In [1]: import numpy as np

In [2]: np.set_printoptions(precision=3, suppress=True, linewidth=200, floatmode="fixed")

In [3]: cent = np.array([[-0.9, 0.8, -0.4], [0.6, -1.5, 2.0]])

In [4]: rng = np.random.default_rng(94174)

In [5]: m1 = np.array([[2, 1],
   ...:     [2, 2],
   ...:     [3, 2],
   ...:     [1, 1],
   ...:     [3, 1],
   ...:     [0, 1],
   ...:     [0, 3],
   ...:     [0, 0],
   ...:     [1, 3],
   ...:     [3, 0],
   ...:     [0, 3],
   ...:     [0, 3],
   ...:     [2, 0],
   ...:     [0, 2],
   ...:     [1, 3]]) @ cent + 0.3 * rng.normal(size=(15, 3))

In [6]: m1
Out[6]: 
array([[-0.668, -0.099,  1.383],
       [-0.638, -1.657,  3.523],
       [-1.559, -0.156,  2.567],
       [-0.455, -0.535,  1.815],
       [-2.060,  1.022,  0.885],
       [ 0.648, -1.161,  1.986],
       [ 1.913, -4.350,  5.829],
       [ 0.373, -0.402,  0.028],
       [ 0.867, -3.820,  5.522],
       [-2.490,  2.670, -1.720],
       [ 1.694, -4.256,  6.061],
       [ 1.601, -4.068,  6.278],
       [-2.099,  1.174, -1.072],
       [ 1.073, -2.953,  4.613],
       [ 0.569, -3.094,  5.490]])

In [7]: cen = m1 - m1.mean(axis=0)

In [8]: V = np.linalg.svd(cen)[2][:2]

In [9]: out = cen - cen @ V.T @ V

In [10]: np.diag(V.T @ V)
Out[10]: array([0.737, 0.410, 0.853])

In [11]: round(float(np.linalg.norm(out) / np.linalg.norm(cen)), 3)
Out[11]: 0.056

In [12]: np.round(np.cov(cen @ V.T, rowvar=False), 3) + 0
Out[12]: 
array([[13.665,  0.000],
       [ 0.000,  0.582]])

In [13]: C2 = np.cov(m1, rowvar=False)

In [14]: np.corrcoef(m1.T)
Out[14]: 
array([[ 1.000, -0.932,  0.833],
       [-0.932,  1.000, -0.965],
       [ 0.833, -0.965,  1.000]])

In [15]: C2
Out[15]: 
array([[ 2.151, -3.041,  3.277],
       [-3.041,  4.947, -5.755],
       [ 3.277, -5.755,  7.195]])

In [16]: np.argwhere(np.triu(np.abs(np.corrcoef(m1.T)) > 0.8, 1))
Out[16]: 
array([[0, 1],
       [0, 2],
       [1, 2]])

In [17]: round(np.corrcoef(m1[:, 1], m1[:, 2])[0, 1], 3)
Out[17]: np.float64(-0.965)

In [18]: np.argsort(-m1.std(axis=0).round(6), kind="stable")
Out[18]: array([2, 1, 0])

In [19]: C2.shape
Out[19]: (3, 3)

In [20]: x0 = np.array([2, 3, 2])

In [21]: np.linalg.norm(m1 @ x0) <= np.linalg.norm(m1, 2) * np.linalg.norm(x0) + 1e-9
Out[21]: np.True_

In [22]: feats = np.load("dump.npy")

In [23]: feats
Out[23]: 
array([[-1.801, -2.055, -6.019],
       [-0.400, -1.945, -4.236],
       [ 0.360,  1.987,  4.268],
       [ 0.290, -1.786, -3.325],
       [-1.112, -1.996, -5.155],
       [-0.871,  1.083,  1.263],
       [ 0.483,  1.302,  3.114],
       [ 0.607,  1.275,  3.045],
       [ 2.265, -0.738,  0.515],
       [ 0.662,  0.065,  0.845],
       [ 0.469,  1.235,  3.125],
       [-1.908, -1.474, -4.904],
       [ 1.525, -0.343,  0.844],
       [ 0.918, -1.141, -1.324],
       [-2.300,  0.821, -0.431]])

In [24]: C2 = np.cov(feats, rowvar=False)

In [25]: np.linalg.eigvalsh(C2)[::-1]
Out[25]: array([13.983,  1.476,  0.002])

In [26]: np.corrcoef(feats.T)
Out[26]: 
array([[1.000, 0.207, 0.546],
       [0.207, 1.000, 0.932],
       [0.546, 0.932, 1.000]])

In [27]: C2.shape
Out[27]: (3, 3)

In [28]: np.polyfit(feats[:, 1], feats[:, 0], 1)
Out[28]: array([ 0.188, -0.008])
